$ python3 -q
>>> import numpy as np
>>> np.set_printoptions(precision=3, suppress=True, linewidth=200, floatmode="fixed")
>>> W0 = np.load("block13.npy")
>>> W0
array([[4.000, 1.000, 0.000, 0.000, 0.000, 0.000, 0.000, 0.000, 0.000, 0.000, 0.000, 0.000, 0.000, 0.000],
       [0.000, 4.000, 1.000, 0.000, 0.000, 0.000, 0.000, 0.000, 0.000, 0.000, 0.000, 0.000, 0.000, 0.000],
       [0.000, 0.000, 4.000, 1.000, 0.000, 0.000, 0.000, 0.000, 0.000, 0.000, 0.000, 0.000, 0.000, 0.000],
       [0.000, 0.000, 0.000, 4.000, 1.000, 0.000, 0.000, 0.000, 0.000, 0.000, 0.000, 0.000, 0.000, 0.000],
       [0.000, 0.000, 0.000, 0.000, 4.000, 1.000, 0.000, 0.000, 0.000, 0.000, 0.000, 0.000, 0.000, 0.000],
       [0.000, 0.000, 0.000, 0.000, 0.000, 4.000, 1.000, 0.000, 0.000, 0.000, 0.000, 0.000, 0.000, 0.000],
       [0.000, 0.000, 0.000, 0.000, 0.000, 0.000, 4.000, 1.000, 0.000, 0.000, 0.000, 0.000, 0.000, 0.000],
       [0.000, 0.000, 0.000, 0.000, 0.000, 0.000, 0.000, 4.000, 1.000, 0.000, 0.000, 0.000, 0.000, 0.000],
       [0.000, 0.000, 0.000, 0.000, 0.000, 0.000, 0.000, 0.000, 4.000, 1.000, 0.000, 0.000, 0.000, 0.000],
       [0.000, 0.000, 0.000, 0.000, 0.000, 0.000, 0.000, 0.000, 0.000, 4.000, 1.000, 0.000, 0.000, 0.000],
       [0.000, 0.000, 0.000, 0.000, 0.000, 0.000, 0.000, 0.000, 0.000, 0.000, 4.000, 1.000, 0.000, 0.000],
       [0.000, 0.000, 0.000, 0.000, 0.000, 0.000, 0.000, 0.000, 0.000, 0.000, 0.000, 4.000, 1.000, 0.000],
       [0.000, 0.000, 0.000, 0.000, 0.000, 0.000, 0.000, 0.000, 0.000, 0.000, 0.000, 0.000, 4.000, 1.000],
       [0.000, 0.000, 0.000, 0.000, 0.000, 0.000, 0.000, 0.000, 0.000, 0.000, 0.000, 0.000, 0.000, 4.000]])
>>> gram = W0.T @ W0
>>> np.allclose(gram, gram.T)
True
>>> np.linalg.matrix_rank(gram)
np.int64(14)
>>> np.sort(np.linalg.eigvals(W0))
array([4.000, 4.000, 4.000, 4.000, 4.000, 4.000, 4.000, 4.000, 4.000, 4.000, 4.000, 4.000, 4.000, 4.000])
>>> W = np.array([[-3, 2, -5, 2, -3, 3],
...     [3, 1, 2, 1, 3, 3],
...     [5, -4, 3, 5, -2, -4],
...     [-4, 4, 2, -1, 1, 4],
...     [0, -1, 5, -5, 2, -5],
...     [1, -3, 4, 1, 3, -2],
...     [1, 0, -3, 3, 3, -4],
...     [2, -4, 5, -2, -1, 0],
...     [0, 5, 1, 0, -4, -2],
...     [-2, 4, -5, 2, 3, -5],
...     [-5, 5, -4, -4, 3, -2],
...     [3, 4, -4, 3, -5, 3],
...     [-2, 0, 2, -2, 4, 1],
...     [1, 0, -1, -3, 0, -1]])
>>> beta = np.array([1, 1, 0, 0, 3, 1])
>>> H = np.maximum(W0 @ W + beta, 0)
>>> (H > 0).astype(int)
array([[0, 1, 0, 1, 0, 1],
       [1, 1, 1, 1, 1, 1],
       [1, 0, 1, 1, 0, 0],
       [0, 1, 1, 0, 1, 1],
       [1, 0, 1, 0, 1, 0],
       [1, 0, 1, 1, 1, 0],
       [1, 0, 0, 1, 1, 0],
       [1, 0, 1, 0, 0, 0],
       [0, 1, 0, 1, 0, 0],
       [0, 1, 0, 1, 1, 0],
       [0, 1, 0, 0, 1, 0],
       [1, 1, 0, 1, 0, 1],
       [0, 1, 1, 0, 1, 1],
       [1, 1, 0, 0, 1, 0]])
>>> np.linalg.matrix_rank(H)
np.int64(6)
>>> W2 = np.array([[-6, 0, 9],
...     [6, 0, 1],
...     [1, 4, -3],
...     [4, -3, 4],
...     [-5, 9, -9],
...     [6, 5, 5]])
>>> W @ W2
array([[ 66, -38,  40],
       [ -3,  47,  14],
       [-45, -41,  50],
       [ 65,  40, -31],
       [-61,  28, -79],
       [-43,  30, -39],
       [-36, -14, -17],
       [-34,  17,   0],
       [ 39, -42,  28],
       [ -6, -24, -43],
       [ 13,  13, -81],
       [ 57, -55, 115],
       [ -8,  55, -63],
       [-25,   0,  -5]])
>>> H @ W2
array([[ 192.000,   53.000,  126.000],
       [ -66.000,  179.000,   94.000],
       [ -12.000,   -1.000,  187.000],
       [ 136.000,  193.000,  -44.000],
       [ -58.000,  222.000, -180.000],
       [ -85.000,  193.000, -119.000],
       [ -72.000,   96.000,  -23.000],
       [ -33.000,   84.000,   18.000],
       [ 158.000,   -6.000,   33.000],
       [  58.000,  150.000, -124.000],
       [ 100.000,   90.000,  -65.000],
       [ 160.000,   40.000,  226.000],
       [ -58.000,  219.000, -171.000],
       [ -39.000,   27.000,   19.000]])
>>> x = np.array([3, 4, 0, 4, 0, 2, 2, -5, -3, 3, 1, -5, 2, 1])
>>> y = W0 @ x
>>> beta, lr = np.zeros(14), 1 / np.linalg.norm(W0, 2) ** 2
>>> for i in range(60):
...     beta -= lr * W0.T @ (W0 @ beta - y)
...     if i % 10 == 0: print(i, round(np.linalg.norm(W0 @ beta - y), 3))
... 
0 14.721
10 0.05
20 0.0
30 0.0
40 0.0
50 0.0
>>> round(np.linalg.cond(W0), 3)
np.float64(1.645)
>>> print(beta.round(3) + 0)
[ 3.000  4.000  0.000  4.000  0.000  2.000  2.000 -5.000 -3.000  3.000  1.000 -5.000  2.000  1.000]
>>> data = np.cumsum(np.array([[1, 0, 1, 0, 1],
...     [0, 3, 0, 3, 2],
...     [1, 3, 1, 2, 0],
...     [0, 2, 1, 2, 2],
...     [2, 1, 0, 3, 2],
...     [0, 0, 3, 3, 2],
...     [2, 1, 3, 1, 0],
...     [0, 0, 1, 2, 0],
...     [0, 0, 0, 3, 2],
...     [1, 2, 2, 1, 3],
...     [1, 1, 3, 1, 2],
...     [3, 1, 1, 2, 1],
...     [1, 1, 0, 2, 2],
...     [3, 2, 0, 3, 2],
...     [2, 0, 1, 1, 3],
...     [0, 1, 3, 3, 0],
...     [0, 0, 3, 1, 1]]), axis=0)
>>> data
array([[ 1,  0,  1,  0,  1],
       [ 1,  3,  1,  3,  3],
       [ 2,  6,  2,  5,  3],
       [ 2,  8,  3,  7,  5],
       [ 4,  9,  3, 10,  7],
       [ 4,  9,  6, 13,  9],
       [ 6, 10,  9, 14,  9],
       [ 6, 10, 10, 16,  9],
       [ 6, 10, 10, 19, 11],
       [ 7, 12, 12, 20, 14],
       [ 8, 13, 15, 21, 16],
       [11, 14, 16, 23, 17],
       [12, 15, 16, 25, 19],
       [15, 17, 16, 28, 21],
       [17, 17, 17, 29, 24],
       [17, 18, 20, 32, 24],
       [17, 18, 23, 33, 25]])
>>> Xs = data - data.mean(axis=0)
>>> left, sv, VT = np.linalg.svd(Xs, full_matrices=False)
>>> print(sv)
[65.877  6.362  5.987  3.051  2.795]
>>> np.linalg.matrix_rank(Xs)
np.int64(5)
>>> round((sv ** 2).sum() ** 2 / (sv ** 4).sum(), 3)
np.float64(1.043)
>>> (np.sign(left[:, 0]) == np.sign(left[0, 0])).astype(int)
array([1, 1, 1, 1, 1, 1, 1, 1, 1, 0, 0, 0, 0, 0, 0, 0, 0])
>>> np.abs(VT[-1])
array([0.579, 0.154, 0.129, 0.121, 0.781])
>>> f = np.array([4, -4, 5])
>>> np.array([np.convolve(row, f, "same") for row in data])
array([[ -4,   9,  -4,   9,  -4],
       [  8,  -3,  23,   5,   3],
       [ 16,  -6,  42,   2,  13],
       [ 24, -10,  56,   7,  15],
       [ 20,  -4,  73,   3,  22],
       [ 20,   8,  73,  14,  29],
       [ 16,  26,  70,  25,  34],
       [ 16,  30,  74,  22,  44],
       [ 16,  30,  86,  18,  51],
       [ 20,  35,  92,  36,  44],
       [ 20,  48,  89,  55,  41],
       [ 12,  63,  98,  56,  47],
       [ 12,  64, 111,  56,  49],
       [  8,  71, 133,  52,  56],
       [  0,  85, 133,  65,  49],
       [  4,  93, 138,  68,  64],
       [  4, 105, 130,  83,  65]])
>>> np.correlate(data[5], data[7], "full")
array([ 36, 145, 238, 343, 463, 388, 256, 168,  54])
>>> np.convolve(data[5], f)
array([16, 20,  8, 73, 14, 29, 45])
>>> Y = data / np.sqrt((data ** 2).mean(axis=1, keepdims=True))
>>> Y[7]
array([0.560, 0.934, 0.934, 1.495, 0.841])
>>> np.linalg.matrix_rank(Y) == np.linalg.matrix_rank(data)
np.True_
>>> np.linalg.matrix_rank(data - data.mean(axis=1, keepdims=True))
np.int64(4)
>>> rng = np.random.default_rng(5)
>>> Y = data + rng.integers(-2, 3, (17, 1)) @ rng.integers(-2, 3, (1, 5))
>>> Y
array([[-1, -2,  3, -2,  2],
       [-3, -1,  5, -1,  5],
       [ 6, 10, -2,  9,  1],
       [-2,  4,  7,  3,  7],
       [ 4,  9,  3, 10,  7],
       [ 4,  9,  6, 13,  9],
       [ 4,  8, 11, 12, 10],
       [ 8, 12,  8, 18,  8],
       [ 2,  6, 14, 15, 13],
       [11, 16,  8, 24, 12],
       [10, 15, 13, 23, 15],
       [13, 16, 14, 25, 16],
       [12, 15, 16, 25, 19],
       [15, 17, 16, 28, 21],
       [21, 21, 13, 33, 22],
       [21, 22, 16, 36, 22],
       [21, 22, 19, 37, 23]])
>>> Y - data
array([[-2, -2,  2, -2,  1],
       [-4, -4,  4, -4,  2],
       [ 4,  4, -4,  4, -2],
       [-4, -4,  4, -4,  2],
       [ 0,  0,  0,  0,  0],
       [ 0,  0,  0,  0,  0],
       [-2, -2,  2, -2,  1],
       [ 2,  2, -2,  2, -1],
       [-4, -4,  4, -4,  2],
       [ 4,  4, -4,  4, -2],
       [ 2,  2, -2,  2, -1],
       [ 2,  2, -2,  2, -1],
       [ 0,  0,  0,  0,  0],
       [ 0,  0,  0,  0,  0],
       [ 4,  4, -4,  4, -2],
       [ 4,  4, -4,  4, -2],
       [ 4,  4, -4,  4, -2]])
>>> np.round(np.linalg.svd(Y - data, compute_uv=False), 3) + 0
array([25.080,  0.000,  0.000,  0.000,  0.000])
>>> X = np.loadtxt("out5.csv", delimiter=",")
>>> X
array([[1.000, 0.500, 0.250, 0.125, 0.062, 0.031, 0.016],
       [0.500, 1.000, 0.500, 0.250, 0.125, 0.062, 0.031],
       [0.250, 0.500, 1.000, 0.500, 0.250, 0.125, 0.062],
       [0.125, 0.250, 0.500, 1.000, 0.500, 0.250, 0.125],
       [0.062, 0.125, 0.250, 0.500, 1.000, 0.500, 0.250],
       [0.031, 0.062, 0.125, 0.250, 0.500, 1.000, 0.500],
       [0.016, 0.031, 0.062, 0.125, 0.250, 0.500, 1.000]])
>>> low = np.linalg.cholesky(X)
>>> low @ low.T
array([[1.000, 0.500, 0.250, 0.125, 0.062, 0.031, 0.016],
       [0.500, 1.000, 0.500, 0.250, 0.125, 0.062, 0.031],
       [0.250, 0.500, 1.000, 0.500, 0.250, 0.125, 0.062],
       [0.125, 0.250, 0.500, 1.000, 0.500, 0.250, 0.125],
       [0.062, 0.125, 0.250, 0.500, 1.000, 0.500, 0.250],
       [0.031, 0.062, 0.125, 0.250, 0.500, 1.000, 0.500],
       [0.016, 0.031, 0.062, 0.125, 0.250, 0.500, 1.000]])
>>> print(low)
[[1.000 0.000 0.000 0.000 0.000 0.000 0.000]
 [0.500 0.866 0.000 0.000 0.000 0.000 0.000]
 [0.250 0.433 0.866 0.000 0.000 0.000 0.000]
 [0.125 0.217 0.433 0.866 0.000 0.000 0.000]
 [0.062 0.109 0.217 0.433 0.866 0.000 0.000]
 [0.031 0.054 0.109 0.217 0.433 0.866 0.000]
 [0.016 0.027 0.054 0.109 0.217 0.433 0.866]]
>>> A = np.loadtxt("data.csv", delimiter=",")
>>> print(A)
[[-0.984 -0.744 -0.975 -0.982]
 [ 0.864  0.706  0.905  0.793]
 [-0.188 -0.207 -0.282 -0.110]
 [-0.843 -0.766 -0.917 -0.721]
 [ 0.874  0.968  0.988  0.430]
 [ 0.070  0.675  0.641 -0.363]
 [ 0.945  0.991  0.998  0.544]
 [-0.935 -0.965 -0.991 -0.721]
 [-0.327  0.641  0.446 -0.686]
 [-0.178 -0.821 -0.808  0.414]
 [ 0.731  0.859  0.929  0.371]
 [ 0.454 -0.070  0.207  0.558]
 [-0.470  0.300 -0.010 -0.658]
 [ 0.744  0.943  0.969  0.159]]
>>> Xs = (A - A.mean(axis=0)) / A.std(axis=0)
>>> Xs.std(axis=0)
array([1.000, 1.000, 1.000, 1.000])
>>> print(np.argwhere(np.abs(Xs) > 2))
[]
>>> beta = np.linalg.lstsq(np.delete(Xs, 1, axis=1), Xs[:, 1])[0]
>>> round(1 - np.var(Xs[:, 1] - np.delete(Xs, 1, axis=1) @ beta), 3)
np.float64(0.987)
>>> print(np.abs(beta).argmax())
1
>>> gram = A.T @ A
>>> np.linalg.matrix_rank(gram)
np.int64(4)
>>> print(gram)
[[6.650 5.852 6.842 4.921]
 [5.852 7.794 8.103 2.724]
 [6.842 8.103 8.752 3.797]
 [4.921 2.724 3.797 4.807]]
>>> np.diag(gram)
array([6.650, 7.794, 8.752, 4.807])
>>> np.linalg.svd(A, compute_uv=False) ** 2
array([23.976,  3.924,  0.062,  0.042])
>>> M = np.loadtxt("x.csv", delimiter=",")
>>> M
array([[ 0.380, -0.178,  0.273],
       [ 0.982, -0.226,  0.945],
       [-0.414, -0.485, -0.397],
       [-0.978,  0.149, -0.935],
       [-0.967, -0.430, -0.927],
       [-0.762, -0.197, -0.664],
       [-0.885, -0.831, -0.851],
       [-0.793, -0.686, -0.744],
       [-0.744, -0.380, -0.664],
       [ 0.867,  0.159,  0.778],
       [-0.954, -0.090, -0.898],
       [ 0.310, -0.168,  0.217],
       [ 0.310,  0.544,  0.327],
       [-0.664,  0.551, -0.478],
       [-0.951, -0.834, -0.922],
       [ 0.537,  0.119,  0.446],
       [-0.744,  0.565, -0.565],
       [-0.537,  0.380, -0.380],
       [ 0.380,  0.207,  0.327],
       [ 0.345, -0.856,  0.080],
       [-0.664, -0.030, -0.551],
       [-0.119,  0.537,  0.000],
       [ 0.778, -0.371,  0.629],
       [-0.726, -0.438, -0.653],
       [ 0.446, -0.310,  0.310],
       [-0.197, -0.291, -0.197],
       [ 0.235, -0.030,  0.178],
       [ 0.958,  0.896,  0.935],
       [-0.641, -0.100, -0.537],
       [ 0.867,  0.159,  0.778],
       [-0.974, -0.363, -0.938],
       [-0.821, -0.515, -0.753],
       [ 0.080, -0.485, -0.020],
       [ 0.744, -0.565,  0.565],
       [ 0.922,  0.876,  0.894],
       [ 0.380, -0.874,  0.100],
       [ 0.565, -0.438,  0.397],
       [-0.686, -0.762, -0.664],
       [-0.345, -0.273, -0.310],
       [ 0.958,  0.937,  0.940],
       [-0.080, -0.119, -0.080],
       [-0.744, -0.782, -0.716],
       [ 0.664, -0.100,  0.537],
       [-0.478,  0.000, -0.380],
       [ 0.197,  0.405,  0.217],
       [-0.508, -0.422, -0.462]])
>>> d = np.linalg.norm(M[:, None] - M[None], axis=-1)
>>> print((d + 1e9 * np.eye(46)).round(6).argmin(axis=1))
[11 22 45 10 30  8 14 41 23 29  3  0 44 16  6 18 13 13 15 35 28 44 33  8  0 38 11 39 20  9  4 23 25 22 27 19 24 41 25 27 25 37 15 28 12  2]
>>> np.linalg.matrix_rank(d ** 2)
np.int64(5)
>>> print(d[10].round(6).argsort(kind="stable")[:4])
[10  3 30  5]
>>> np.flatnonzero(d[10] < d.mean() / 2)
array([ 3,  4,  5,  8, 10, 20, 23, 28, 30, 31])
>>> d.shape
(46, 46)
>>> d.mean(axis=1).argmax()
np.int64(39)
>>> print(d[:5, :5])
[[0.000 0.903 1.083 1.847 1.822]
 [0.903 0.000 1.954 2.742 2.710]
 [1.083 1.954 0.000 1.005 0.768]
 [1.847 2.742 1.005 0.000 0.579]
 [1.822 2.710 0.768 0.579 0.000]]
